% ipython --no-banner

In [1]: import numpy as np

In [2]: np.set_printoptions(precision=3, suppress=True, linewidth=120)

In [3]: E = np.load("dump.npy")

In [4]: E
Out[4]: 
array([[ 1, -2,  4, -8],
       [ 1, -1,  1, -1],
       [ 1,  0,  0,  0]])

In [5]: out = np.array([[-3, -1, -2], [-2, 2, 2]])

In [6]: basis = np.kron(out, E)

In [7]: basis
Out[7]: 
array([[ -3,   6, -12,  24,  -1,   2,  -4,   8,  -2,   4,  -8,  16],
       [ -3,   3,  -3,   3,  -1,   1,  -1,   1,  -2,   2,  -2,   2],
       [ -3,   0,   0,   0,  -1,   0,   0,   0,  -2,   0,   0,   0],
       [ -2,   4,  -8,  16,   2,  -4,   8, -16,   2,  -4,   8, -16],
       [ -2,   2,  -2,   2,   2,  -2,   2,  -2,   2,  -2,   2,  -2],
       [ -2,   0,   0,   0,   2,   0,   0,   0,   2,   0,   0,   0]])

In [8]: round(np.linalg.norm(basis, 2), 3), round(np.linalg.norm(out, 2) * np.linalg.norm(E, 2), 3)
Out[8]: (np.float64(35.041), np.float64(35.041))

In [9]: data = np.loadtxt("out11.csv", delimiter=",")

In [10]: data
Out[10]: 
array([[ 2.,  1.,  6.,  5.,  0.],
       [ 4.,  0.,  0.,  0.,  6.],
       [ 0.,  0.,  9.,  0., 14.],
       [ 5.,  0.,  4.,  0.,  0.],
       [ 0.,  5., 13., 16., 15.],
       [ 0.,  0.,  8.,  0., 10.],
       [10.,  0.,  0.,  0.,  0.],
       [ 4.,  0.,  0.,  0., 19.],
       [ 0.,  6., 16., 16., 11.],
       [ 4.,  0.,  0.,  0., 12.],
       [ 0.,  5.,  4., 23., 14.],
       [ 1.,  0.,  0.,  0., 26.],
       [ 0.,  7., 20., 12.,  0.],
       [ 3.,  0.,  0.,  0., 15.],
       [ 5.,  0.,  0.,  8.,  0.],
       [ 0.,  0., 12.,  0., 22.],
       [ 3.,  0.,  7.,  0.,  0.],
       [ 0., 15., 25., 35.,  0.],
       [ 0., 11., 15., 30.,  0.]])

In [11]: r0 = np.array([0, -1])

In [12]: np.array([np.convolve(row, r0, "same") for row in data])
Out[12]: 
array([[  0.,  -2.,  -1.,  -6.,  -5.],
       [  0.,  -4.,   0.,   0.,   0.],
       [  0.,   0.,   0.,  -9.,   0.],
       [  0.,  -5.,   0.,  -4.,   0.],
       [  0.,   0.,  -5., -13., -16.],
       [  0.,   0.,   0.,  -8.,   0.],
       [  0., -10.,   0.,   0.,   0.],
       [  0.,  -4.,   0.,   0.,   0.],
       [  0.,   0.,  -6., -16., -16.],
       [  0.,  -4.,   0.,   0.,   0.],
       [  0.,   0.,  -5.,  -4., -23.],
       [  0.,  -1.,   0.,   0.,   0.],
       [  0.,   0.,  -7., -20., -12.],
       [  0.,  -3.,   0.,   0.,   0.],
       [  0.,  -5.,   0.,   0.,  -8.],
       [  0.,   0.,   0., -12.,   0.],
       [  0.,  -3.,   0.,  -7.,   0.],
       [  0.,   0., -15., -25., -35.],
       [  0.,   0., -11., -15., -30.]])

In [13]: np.polyval(r0, data[16])
Out[13]: array([-1., -1., -1., -1., -1.])

In [14]: np.correlate(data[16], data[15], "full")
Out[14]: array([ 66.,   0., 190.,   0.,  84.,   0.,   0.,   0.,   0.])

In [15]: np.cross(data[16, :3], data[15, :3])
Out[15]: array([  0., -36.,   0.])

In [16]: vec = np.array([-1, 1, 0, -2, -1])

In [17]: target = data @ vec

In [18]: b, lr = np.zeros(5), 1 / np.linalg.norm(data, 2) ** 2

In [19]: for i in range(150):
    ...:     b -= lr * data.T @ (data @ b - target)
    ...:     if i % 50 == 0: print(i, round(np.linalg.norm(data @ b - target), 3))
    ...: 
0 31.683
50 5.366
100 4.269

In [20]: np.round(np.linalg.cond(data), 3)
Out[20]: np.float64(19.157)

In [21]: m1 = np.load("m.npy")

In [22]: m1
Out[22]: 
array([[-3,  0,  3, -1,  1, -2],
       [ 0, -3,  0,  3, -1,  1],
       [ 3,  0, -3,  0,  3, -1],
       [-1,  3,  0, -3,  0,  3],
       [ 1, -1,  3,  0, -3,  0],
       [-2,  1, -1,  3,  0, -3]])

In [23]: def softmax(z):
    ...:     e = np.exp(z - z.max(axis=-1, keepdims=True))
    ...:     return e / e.sum(axis=-1, keepdims=True)
    ...: 

In [24]: softmax(m1[0])
Out[24]: array([0.002, 0.041, 0.825, 0.015, 0.112, 0.006])

In [25]: np.round(softmax(10 * m1[0]), 3) + 0
Out[25]: array([0., 0., 1., 0., 0., 0.])

In [26]: softmax(m1[0] + 3)
Out[26]: array([0.002, 0.041, 0.825, 0.015, 0.112, 0.006])

In [27]: scores = m1 @ m1.T / np.sqrt(6)

In [28]: np.round(softmax(scores), 3) + 0
Out[28]: 
array([[0.999, 0.   , 0.   , 0.   , 0.   , 0.001],
       [0.   , 0.996, 0.   , 0.   , 0.003, 0.001],
       [0.   , 0.   , 1.   , 0.   , 0.   , 0.   ],
       [0.   , 0.   , 0.   , 1.   , 0.   , 0.   ],
       [0.001, 0.003, 0.   , 0.   , 0.996, 0.   ],
       [0.001, 0.   , 0.   , 0.   , 0.   , 0.999]])

In [29]: np.round(softmax(scores + np.triu(np.full(scores.shape, -np.inf), 1)), 3) + 0
Out[29]: 
array([[1.   , 0.   , 0.   , 0.   , 0.   , 0.   ],
       [0.   , 1.   , 0.   , 0.   , 0.   , 0.   ],
       [0.   , 0.   , 1.   , 0.   , 0.   , 0.   ],
       [0.   , 0.   , 0.   , 1.   , 0.   , 0.   ],
       [0.001, 0.003, 0.   , 0.   , 0.996, 0.   ],
       [0.001, 0.   , 0.   , 0.   , 0.   , 0.999]])

In [30]: softmax(scores)[0] @ m1
Out[30]: array([-2.998,  0.001,  2.997, -0.997,  0.999, -2.   ])

In [31]: w, evecs = np.linalg.eigh(m1)

In [32]: vec = np.array([0, -2, -2, 2, -3, 3])

In [33]: vec @ m1 @ vec / (vec @ vec), np.round(w[0], 3), np.round(w[-1], 3)
Out[33]: (np.float64(-1.8), np.float64(-6.87), np.float64(3.47))

In [34]: vec @ m1 @ vec
Out[34]: np.int64(-54)

In [35]: (np.sign(evecs[:, -1].round(6)) == np.sign(evecs[0, -1].round(6))).astype(int)
Out[35]: array([1, 0, 1, 0, 1, 0])

In [36]: vec = np.array([1, -3, -3, 1, 0])

In [37]: target = data @ vec

In [38]: target
Out[38]: 
array([-14.,   4., -27.,  -7., -38., -24.,  10.,   4., -50.,   4.,  -4.,   1., -69.,   3.,  13., -36., -18., -85.,
       -48.])

In [39]: np.round(np.linalg.solve(data.T @ data, data.T @ target), 3) + 0
Out[39]: array([ 1., -3., -3.,  1.,  0.])

In [40]: rng = np.random.default_rng(33)

In [41]: target = target + 0.1 * rng.normal(size=19)

In [42]: target
Out[42]: 
array([-13.96 ,   3.944, -26.941,  -6.996, -38.157, -23.9  ,   9.99 ,   4.062, -49.816,   4.027,  -4.107,   0.932,
       -68.898,   2.854,  13.026, -35.962, -18.115, -84.983, -47.944])

In [43]: b, *_ = np.linalg.lstsq(data, target)

In [44]: [round(float(np.linalg.norm(np.linalg.solve(data.T @ data + lam * np.eye(5), data.T @ target))), 2) for lam in (0, 1, 10, 100)]
Out[44]: [4.47, 4.37, 3.88, 3.08]

In [45]: X = np.loadtxt("block17.csv", delimiter=",")

In [46]: X
Out[46]: 
array([[ 1., -2.,  4., -8.],
       [ 1., -1.,  1., -1.],
       [ 1.,  0.,  0.,  0.],
       [ 1.,  1.,  1.,  1.],
       [ 1.,  2.,  4.,  8.]])

In [47]: out = X / np.sqrt((X ** 2).mean(axis=1, keepdims=True))

In [48]: np.linalg.norm(out, axis=1)
Out[48]: array([2., 2., 2., 2., 2.])

In [49]: X - X.mean(axis=1, keepdims=True)
Out[49]: 
array([[ 2.25, -0.75,  5.25, -6.75],
       [ 1.  , -1.  ,  1.  , -1.  ],
       [ 0.75, -0.25, -0.25, -0.25],
       [ 0.  ,  0.  ,  0.  ,  0.  ],
       [-2.75, -1.75,  0.25,  4.25]])

In [50]: out[4]
Out[50]: array([0.217, 0.434, 0.868, 1.735])

In [51]: out = X[0, 0] * X[1:] - np.outer(X[1:, 0], X[0])

In [52]: out
Out[52]: 
array([[ 0.,  1., -3.,  7.],
       [ 0.,  2., -4.,  8.],
       [ 0.,  3., -3.,  9.],
       [ 0.,  4.,  0., 16.]])

In [53]: X[:, 0] / X[0, 0]
Out[53]: array([1., 1., 1., 1., 1.])

In [54]: r0, g = X[2], X[0]

In [55]: r0 @ r0
Out[55]: np.float64(1.0)

In [56]: pr = (r0 @ g) / (r0 @ r0) * r0

In [57]: g - pr
Out[57]: array([ 0., -2.,  4., -8.])

In [58]: pr
Out[58]: array([1., 0., 0., 0.])

In [59]: np.linalg.matrix_rank(np.outer(r0, g))
Out[59]: np.int64(1)

In [60]: vec = np.array([-4, 1, -1, -4])

In [61]: target = X @ vec

In [62]: np.linalg.solve(X.T @ X, X.T @ target)
Out[62]: array([-4.,  1., -1., -4.])

In [63]: target
Out[63]: array([ 22.,  -2.,  -4.,  -8., -38.])

In [64]: target = target + 0.02 * rng.normal(size=5)

In [65]: target
Out[65]: array([ 21.985,  -2.01 ,  -3.989,  -8.026, -38.018])

In [66]: b, *_ = np.linalg.lstsq(X, target)

In [67]: b.round()
Out[67]: array([-4.,  1., -1., -4.])
